In [1]: import numpy as np

In [2]: from numpy import linalg as LA

In [3]: np.set_printoptions(suppress=True, linewidth=140)

In [4]: mat = np.load("w.npy")

In [5]: mat
Out[5]: 
array([[0.7, 0. , 0.3, 0. ],
       [0.5, 0.5, 0. , 0. ],
       [0.3, 0. , 0.7, 0. ],
       [0.5, 0. , 0. , 0.5]])

In [6]: hat = np.triu(np.array([[3, -5, 0, 5], [5, -3, -1, 3], [-5, 0, 3, 0], [5, -5, -2, -3]]), 1) + np.eye(4)

In [7]: B = hat @ mat @ LA.inv(hat)

In [8]: round(float(LA.det(B)), 1)
Out[8]: 0.1

In [9]: B
Out[9]: 
array([[  0.7,   1. ,   1.3,  -4. ],
       [  1.7,   9. ,   8.3, -34. ],
       [  0.3,   1.5,   2.2,  -6. ],
       [  0.5,   2.5,   2.5,  -9.5]])

In [10]: np.round(np.poly(B), 1)
Out[10]: array([ 1. , -2.4,  2.1, -0.8,  0.1])

In [11]: LA.cond(B) > 100
Out[11]: np.True_

In [12]: np.argsort(-LA.norm(B, axis=0).round(6), kind="stable")[:3]
Out[12]: array([3, 1, 2])

In [13]: np.round(LA.norm(B, 2) / LA.norm(B), 1)
Out[13]: np.float64(1.0)

In [14]: W2 = 20 * np.array([[0.2, 0.2, -0.1, -1.1],
    ...:     [-0.1, -0.8, -2.1, -0.5],
    ...:     [-0.6, -0.3, -0.9, 0.0]])

In [15]: rng = np.random.default_rng(13)

In [16]: labels = rng.integers(0, 3, 14)

In [17]: K = W2[labels] + rng.normal(size=(14, 4))

In [18]: K.round(1) + 0
Out[18]: 
array([[-12. ,  -6.5, -17.4,   0.4],
       [-12.4,  -6.2, -17.3,   0.7],
       [-12.5,  -6.4, -19.8,   1.7],
       [-12.2,  -4.7, -17.6,   1.9],
       [  5.5,   4.3,  -0.5, -23. ],
       [-10.7,  -7.5, -17.7,   1.1],
       [-11.8,  -6.4, -18.8,  -0.3],
       [  5.1,   4.9,  -2.3, -23.2],
       [  4.7,   2.6,  -2.5, -22.7],
       [  4.7,   4.2,  -1.5, -21.7],
       [-12.7,  -5.5, -16.6,   0. ],
       [-11.4,  -6.1, -17. ,   0.7],
       [ -1.1, -15.7, -40.4, -10.4],
       [ -2.3, -16.6, -41.4, -10.6]])

In [19]: x0 = np.array([5, 4, 8, 4])

In [20]: rhs = K @ x0

In [21]: c, lr = np.zeros(4), 1 / LA.norm(K, 2) ** 2

In [22]: for i in range(6):
    ...:     c -= lr * K.T @ (K @ c - rhs)
    ...:     if i % 2 == 0: print(i, round(LA.norm(K @ c - rhs), 1))
    ...: 
0 71.4
2 48.8
4 40.1

In [23]: round(LA.cond(K), 1)
Out[23]: np.float64(34.9)

In [24]: c.round(1)
Out[24]: array([3.1, 3. , 9.2, 2.9])

In [25]: labels = K[:, 3] > np.median(K[:, 3])

In [26]: r0 = K[labels].mean(axis=0) - K[~labels].mean(axis=0)

In [27]: np.argsort(-np.abs(r0).round(6), kind="stable")
Out[27]: array([3, 0, 1, 2])

In [28]: round((((K - K.mean(axis=0)) @ r0 > 0) == labels).mean(), 1)
Out[28]: np.float64(0.9)

In [29]: ((K - K.mean(axis=0)) @ r0 > 0).astype(int)
Out[29]: array([1, 1, 1, 1, 0, 1, 1, 0, 0, 0, 1, 1, 0, 0])

In [30]: r0.round(1)
Out[30]: array([-12.7,  -2.9,  -2.3,  16.9])
